In [1]: import numpy as np

In [2]: import numpy.linalg as la

In [3]: np.set_printoptions(precision=2, suppress=True, linewidth=140)

In [4]: rng = np.random.default_rng(3444)

In [5]: lab = rng.integers(0, 2, 11)

In [6]: X = (lab[:, None] == lab) * -3 + np.eye(11)

In [7]: X
Out[7]: 
array([[-2.,  0., -3., -3.,  0.,  0., -3., -3., -3.,  0., -3.],
       [ 0., -2.,  0.,  0., -3., -3.,  0.,  0.,  0., -3.,  0.],
       [-3.,  0., -2., -3.,  0.,  0., -3., -3., -3.,  0., -3.],
       [-3.,  0., -3., -2.,  0.,  0., -3., -3., -3.,  0., -3.],
       [ 0., -3.,  0.,  0., -2., -3.,  0.,  0.,  0., -3.,  0.],
       [ 0., -3.,  0.,  0., -3., -2.,  0.,  0.,  0., -3.,  0.],
       [-3.,  0., -3., -3.,  0.,  0., -2., -3., -3.,  0., -3.],
       [-3.,  0., -3., -3.,  0.,  0., -3., -2., -3.,  0., -3.],
       [-3.,  0., -3., -3.,  0.,  0., -3., -3., -2.,  0., -3.],
       [ 0., -3.,  0.,  0., -3., -3.,  0.,  0.,  0., -2.,  0.],
       [-3.,  0., -3., -3.,  0.,  0., -3., -3., -3.,  0., -2.]])

In [8]: round(la.eigvalsh(X).min(), 2)
Out[8]: np.float64(-20.0)

In [9]: [round(float(la.det(X[:i, :i])), 2) + 0 for i in range(1, 12)]
Out[9]: [-2.0, 4.0, 10.0, 16.0, 40.0, 64.0, 88.0, 112.0, 136.0, 187.0, 220.0]

In [10]: np.argsort(-la.norm(X, axis=0).round(6), kind="stable")[:3]
Out[10]: array([0, 2, 3])

In [11]: [round(float(x), 2) for x in la.svd(X, compute_uv=False)[:3]]
Out[11]: [20.0, 11.0, 1.0]

In [12]: ev, V = la.eigh(X)

In [13]: np.round(V.T @ V, 2) + 0
Out[13]: 
array([[1., 0., 0., 0., 0., 0., 0., 0., 0., 0., 0.],
       [0., 1., 0., 0., 0., 0., 0., 0., 0., 0., 0.],
       [0., 0., 1., 0., 0., 0., 0., 0., 0., 0., 0.],
       [0., 0., 0., 1., 0., 0., 0., 0., 0., 0., 0.],
       [0., 0., 0., 0., 1., 0., 0., 0., 0., 0., 0.],
       [0., 0., 0., 0., 0., 1., 0., 0., 0., 0., 0.],
       [0., 0., 0., 0., 0., 0., 1., 0., 0., 0., 0.],
       [0., 0., 0., 0., 0., 0., 0., 1., 0., 0., 0.],
       [0., 0., 0., 0., 0., 0., 0., 0., 1., 0., 0.],
       [0., 0., 0., 0., 0., 0., 0., 0., 0., 1., 0.],
       [0., 0., 0., 0., 0., 0., 0., 0., 0., 0., 1.]])

In [14]: la.eigvalsh(X + -3 * np.eye(11))
Out[14]: array([-23., -14.,  -2.,  -2.,  -2.,  -2.,  -2.,  -2.,  -2.,  -2.,  -2.])

In [15]: (ev > 1e-8).sum(), (ev < -1e-8).sum()
Out[15]: (np.int64(9), np.int64(2))

In [16]: la.svd(X, compute_uv=False)
Out[16]: array([20., 11.,  1.,  1.,  1.,  1.,  1.,  1.,  1.,  1.,  1.])

In [17]: la.eigvalsh(X @ X)
Out[17]: array([  1.,   1.,   1.,   1.,   1.,   1.,   1.,   1.,   1., 121., 400.])

In [18]: J = np.loadtxt("layer1.csv", delimiter=",")

In [19]: J.round(2) + 0
Out[19]: 
array([[0.  , 0.03, 0.02, 0.03, 0.01, 0.03, 0.01, 0.01, 0.01, 0.03],
       [0.03, 0.19, 0.14, 0.19, 0.08, 0.19, 0.08, 0.08, 0.08, 0.19],
       [0.02, 0.14, 0.1 , 0.14, 0.06, 0.14, 0.06, 0.06, 0.06, 0.14],
       [0.03, 0.19, 0.14, 0.19, 0.08, 0.19, 0.08, 0.08, 0.08, 0.19],
       [0.01, 0.08, 0.06, 0.08, 0.03, 0.08, 0.03, 0.03, 0.03, 0.08],
       [0.03, 0.19, 0.14, 0.19, 0.08, 0.19, 0.08, 0.08, 0.08, 0.19],
       [0.01, 0.08, 0.06, 0.08, 0.03, 0.08, 0.03, 0.03, 0.03, 0.08],
       [0.01, 0.08, 0.06, 0.08, 0.03, 0.08, 0.03, 0.03, 0.03, 0.08],
       [0.01, 0.08, 0.06, 0.08, 0.03, 0.08, 0.03, 0.03, 0.03, 0.08],
       [0.03, 0.19, 0.14, 0.19, 0.08, 0.19, 0.08, 0.08, 0.08, 0.19]])

In [20]: # a projection of rank 1

In [21]: np.allclose(J[:-1].T @ la.lstsq(J[:-1].T, J[-1])[0], J[-1])
Out[21]: True

In [22]: la.lstsq(J[:-1].T, J[-1])[2]
Out[22]: np.int32(1)

In [23]: f = np.array([5, 0, -3])

In [24]: np.round(np.cross(J[2, :3], J[6, :3]), 2) + 0
Out[24]: array([0., 0., 0.])

In [25]: np.round(np.correlate(J[2], J[6], "full"), 2) + 0
Out[25]: array([0.  , 0.01, 0.01, 0.02, 0.02, 0.03, 0.03, 0.04, 0.04, 0.06, 0.04, 0.04, 0.03, 0.03, 0.02, 0.02, 0.01, 0.01, 0.  ])

In [26]: ev, V = la.eigh(X)

In [27]: x0 = np.array([5, -1, 3, -8, 5, 7, -2, -9, 3, 3, -7])

In [28]: np.round(V * np.maximum(ev, 0) @ V.T, 2) + 0
Out[28]: 
array([[ 0.86,  0.  , -0.14, -0.14,  0.  ,  0.  , -0.14, -0.14, -0.14,  0.  , -0.14],
       [ 0.  ,  0.75,  0.  ,  0.  , -0.25, -0.25,  0.  ,  0.  ,  0.  , -0.25,  0.  ],
       [-0.14,  0.  ,  0.86, -0.14,  0.  ,  0.  , -0.14, -0.14, -0.14,  0.  , -0.14],
       [-0.14,  0.  , -0.14,  0.86,  0.  ,  0.  , -0.14, -0.14, -0.14,  0.  , -0.14],
       [ 0.  , -0.25,  0.  ,  0.  ,  0.75, -0.25,  0.  ,  0.  ,  0.  , -0.25,  0.  ],
       [ 0.  , -0.25,  0.  ,  0.  , -0.25,  0.75,  0.  ,  0.  ,  0.  , -0.25,  0.  ],
       [-0.14,  0.  , -0.14, -0.14,  0.  ,  0.  ,  0.86, -0.14, -0.14,  0.  , -0.14],
       [-0.14,  0.  , -0.14, -0.14,  0.  ,  0.  , -0.14,  0.86, -0.14,  0.  , -0.14],
       [-0.14,  0.  , -0.14, -0.14,  0.  ,  0.  , -0.14, -0.14,  0.86,  0.  , -0.14],
       [ 0.  , -0.25,  0.  ,  0.  , -0.25, -0.25,  0.  ,  0.  ,  0.  ,  0.75,  0.  ],
       [-0.14,  0.  , -0.14, -0.14,  0.  ,  0.  , -0.14, -0.14, -0.14,  0.  ,  0.86]])

In [29]: np.round(x0 @ X @ x0 / (x0 @ x0), 2), ev[0], np.round(ev[-1], 2)
Out[29]: (np.float64(-2.89), np.float64(-20.0), np.float64(1.0))

In [30]: la.eigvalsh(X[1:, 1:])
Out[30]: array([-17., -11.,   1.,   1.,   1.,   1.,   1.,   1.,   1.,   1.])

In [31]: np.round(V * np.abs(ev) @ V.T, 2) + 0
Out[31]: 
array([[3.71, 0.  , 2.71, 2.71, 0.  , 0.  , 2.71, 2.71, 2.71, 0.  , 2.71],
       [0.  , 3.5 , 0.  , 0.  , 2.5 , 2.5 , 0.  , 0.  , 0.  , 2.5 , 0.  ],
       [2.71, 0.  , 3.71, 2.71, 0.  , 0.  , 2.71, 2.71, 2.71, 0.  , 2.71],
       [2.71, 0.  , 2.71, 3.71, 0.  , 0.  , 2.71, 2.71, 2.71, 0.  , 2.71],
       [0.  , 2.5 , 0.  , 0.  , 3.5 , 2.5 , 0.  , 0.  , 0.  , 2.5 , 0.  ],
       [0.  , 2.5 , 0.  , 0.  , 2.5 , 3.5 , 0.  , 0.  , 0.  , 2.5 , 0.  ],
       [2.71, 0.  , 2.71, 2.71, 0.  , 0.  , 3.71, 2.71, 2.71, 0.  , 2.71],
       [2.71, 0.  , 2.71, 2.71, 0.  , 0.  , 2.71, 3.71, 2.71, 0.  , 2.71],
       [2.71, 0.  , 2.71, 2.71, 0.  , 0.  , 2.71, 2.71, 3.71, 0.  , 2.71],
       [0.  , 2.5 , 0.  , 0.  , 2.5 , 2.5 , 0.  , 0.  , 0.  , 3.5 , 0.  ],
       [2.71, 0.  , 2.71, 2.71, 0.  , 0.  , 2.71, 2.71, 2.71, 0.  , 3.71]])

In [32]: m1 = np.loadtxt("a.csv", delimiter=",")

In [33]: m1
Out[33]: 
array([[  4.,   8.,  -4.,  -4., -20., -16.,  -8.,  -8.,   0.,  16.],
       [ -8., -16.,   8.,   8.,  40.,  32.,  16.,  16.,   0., -32.],
       [  5.,  10.,  -5.,  -5., -25., -20., -10., -10.,   0.,  20.],
       [  3.,   6.,  -3.,  -3., -15., -12.,  -6.,  -6.,   0.,  12.],
       [ -2.,  -4.,   2.,   2.,  10.,   8.,   4.,   4.,   0.,  -8.],
       [  7.,  14.,  -7.,  -7., -35., -28., -14., -14.,   0.,  28.],
       [ -1.,  -2.,   1.,   1.,   5.,   4.,   2.,   2.,   0.,  -4.],
       [ -8., -16.,   8.,   8.,  40.,  32.,  16.,  16.,   0., -32.]])

In [34]: # column 3 repeats column 2

In [35]: np.flatnonzero(la.matrix_power((X != 0) + (X.T != 0) + np.eye(11), 11)[5])
Out[35]: array([1, 4, 5, 9])

In [36]: (X != 0).astype(int)
Out[36]: 
array([[1, 0, 1, 1, 0, 0, 1, 1, 1, 0, 1],
       [0, 1, 0, 0, 1, 1, 0, 0, 0, 1, 0],
       [1, 0, 1, 1, 0, 0, 1, 1, 1, 0, 1],
       [1, 0, 1, 1, 0, 0, 1, 1, 1, 0, 1],
       [0, 1, 0, 0, 1, 1, 0, 0, 0, 1, 0],
       [0, 1, 0, 0, 1, 1, 0, 0, 0, 1, 0],
       [1, 0, 1, 1, 0, 0, 1, 1, 1, 0, 1],
       [1, 0, 1, 1, 0, 0, 1, 1, 1, 0, 1],
       [1, 0, 1, 1, 0, 0, 1, 1, 1, 0, 1],
       [0, 1, 0, 0, 1, 1, 0, 0, 0, 1, 0],
       [1, 0, 1, 1, 0, 0, 1, 1, 1, 0, 1]])

In [37]: round(float(la.det(X)), 2)
Out[37]: 220.0

In [38]: (la.matrix_power((X != 0) + (X.T != 0) + np.eye(11), 11) > 0).astype(int)
Out[38]: 
array([[1, 0, 1, 1, 0, 0, 1, 1, 1, 0, 1],
       [0, 1, 0, 0, 1, 1, 0, 0, 0, 1, 0],
       [1, 0, 1, 1, 0, 0, 1, 1, 1, 0, 1],
       [1, 0, 1, 1, 0, 0, 1, 1, 1, 0, 1],
       [0, 1, 0, 0, 1, 1, 0, 0, 0, 1, 0],
       [0, 1, 0, 0, 1, 1, 0, 0, 0, 1, 0],
       [1, 0, 1, 1, 0, 0, 1, 1, 1, 0, 1],
       [1, 0, 1, 1, 0, 0, 1, 1, 1, 0, 1],
       [1, 0, 1, 1, 0, 0, 1, 1, 1, 0, 1],
       [0, 1, 0, 0, 1, 1, 0, 0, 0, 1, 0],
       [1, 0, 1, 1, 0, 0, 1, 1, 1, 0, 1]])

In [39]: np.sort(la.eigvals(X).real)
Out[39]: array([-20., -11.,   1.,   1.,   1.,   1.,   1.,   1.,   1.,   1.,   1.])

In [40]: feats = np.load("data.npy")

In [41]: feats
Out[41]: 
array([[0., 0., 0., 0., 0., 0., 0., 5., 4.],
       [0., 0., 0., 0., 0., 0., 0., 1., 2.],
       [0., 0., 0., 0., 0., 0., 0., 3., 5.],
       [0., 0., 0., 0., 0., 0., 0., 4., 1.],
       [0., 0., 0., 0., 0., 0., 0., 4., 1.],
       [0., 0., 0., 0., 0., 0., 0., 3., 4.],
       [0., 0., 0., 0., 0., 0., 0., 2., 5.],
       [5., 1., 3., 4., 4., 3., 2., 0., 0.],
       [4., 2., 5., 1., 1., 4., 5., 0., 0.]])

In [42]: ev, V = la.eigh(feats)

In [43]: x0 = np.array([0, 2, 1, 3, -2, -2, -1, -2, -1])

In [44]: np.abs(feats).sum(axis=1).max(), np.round(np.abs(ev).max(), 2)
Out[44]: (np.float64(22.0), np.float64(12.29))

In [45]: (np.sign(V[:, -1].round(6)) == np.sign(V[0, -1].round(6))).astype(int)
Out[45]: array([1, 1, 1, 1, 1, 1, 1, 1, 1])

In [46]: x0 @ feats @ x0
Out[46]: np.float64(2.0)

In [47]: f = np.array([-3, -1, -3, 5, 4, 5, -2, 9, 4, 7, -2])

In [48]: r1 = np.array([0, 1, 2, 2, 3, 0, 2, 3, 3])

In [49]: arr = f[:, None] + r1[None, :]

In [50]: arr
Out[50]: 
array([[-3, -2, -1, -1,  0, -3, -1,  0,  0],
       [-1,  0,  1,  1,  2, -1,  1,  2,  2],
       [-3, -2, -1, -1,  0, -3, -1,  0,  0],
       [ 5,  6,  7,  7,  8,  5,  7,  8,  8],
       [ 4,  5,  6,  6,  7,  4,  6,  7,  7],
       [ 5,  6,  7,  7,  8,  5,  7,  8,  8],
       [-2, -1,  0,  0,  1, -2,  0,  1,  1],
       [ 9, 10, 11, 11, 12,  9, 11, 12, 12],
       [ 4,  5,  6,  6,  7,  4,  6,  7,  7],
       [ 7,  8,  9,  9, 10,  7,  9, 10, 10],
       [-2, -1,  0,  0,  1, -2,  0,  1,  1]])

In [51]: # rank 2

In [52]: Uu, sv, Vh = la.svd(arr)

In [53]: V = Vh[:(sv > 1e-8).sum()]

In [54]: x0 = arr[1] + -1 * arr[5] + rng.integers(2) * np.eye(9)[5]

In [55]: x0
Out[55]: array([-6., -6., -6., -6., -6., -6., -6., -6., -6.])

In [56]: la.matrix_rank(np.vstack([arr, x0]))
Out[56]: np.int64(2)

In [57]: mat = np.load("m.npy")

In [58]: mat
Out[58]: 
array([[  6.73,   1.01, -18.81],
       [ 15.67,   9.42,  -8.1 ],
       [ 16.33,  11.54,   0.3 ],
       [ -4.87,  -7.  , -18.09],
       [-12.05, -10.8 , -11.75],
       [-12.95,  -6.36,  13.85],
       [  6.54,   0.87, -18.88],
       [ 16.44,  10.91,  -3.31],
       [ 13.5 ,  11.36,   9.42],
       [-14.31,  -7.77,  11.62],
       [  6.14,   0.55, -19.03],
       [-16.46, -11.07,   2.55],
       [-11.76,  -5.24,  15.31],
       [ -6.64,  -8.05, -17.06],
       [ 16.45,  11.26,  -1.57],
       [-15.93, -11.76,  -2.83],
       [ -5.72,  -7.51, -17.63],
       [-15.1 , -11.77,  -5.8 ],
       [ 15.71,  11.79,   3.76],
       [-13.54,  -6.95,  12.98],
       [ 15.95,  11.76,   2.74],
       [-12.29,  -5.73,  14.7 ],
       [-14.32,  -7.77,  11.6 ],
       [ 10.68,  10.18,  13.5 ],
       [ 16.43,  11.35,  -1.07],
       [ 14.52,   8.  , -11.18]])

In [59]: # null space of dimension 1

In [60]: cen = mat - mat.mean(axis=0)

In [61]: Uu, sv, Vh = la.svd(cen, full_matrices=False)

In [62]: np.abs(Uu[:, 0]).argmax()
Out[62]: np.int64(11)

In [63]: np.searchsorted(np.cumsum(sv ** 2) / (sv ** 2).sum(), 0.9) + 1
Out[63]: np.int64(2)

In [64]: np.abs(Vh[0]).argmax()
Out[64]: np.int64(0)

In [65]: (np.sign(Uu[:, 0]) == np.sign(Uu[0, 0])).astype(int)
Out[65]: array([1, 1, 1, 0, 0, 0, 1, 1, 1, 0, 1, 0, 0, 0, 1, 0, 0, 0, 1, 0, 1, 0, 0, 1, 1, 1])

In [66]: np.round((sv ** 2).sum() ** 2 / (sv ** 4).sum(), 2)
Out[66]: np.float64(1.84)
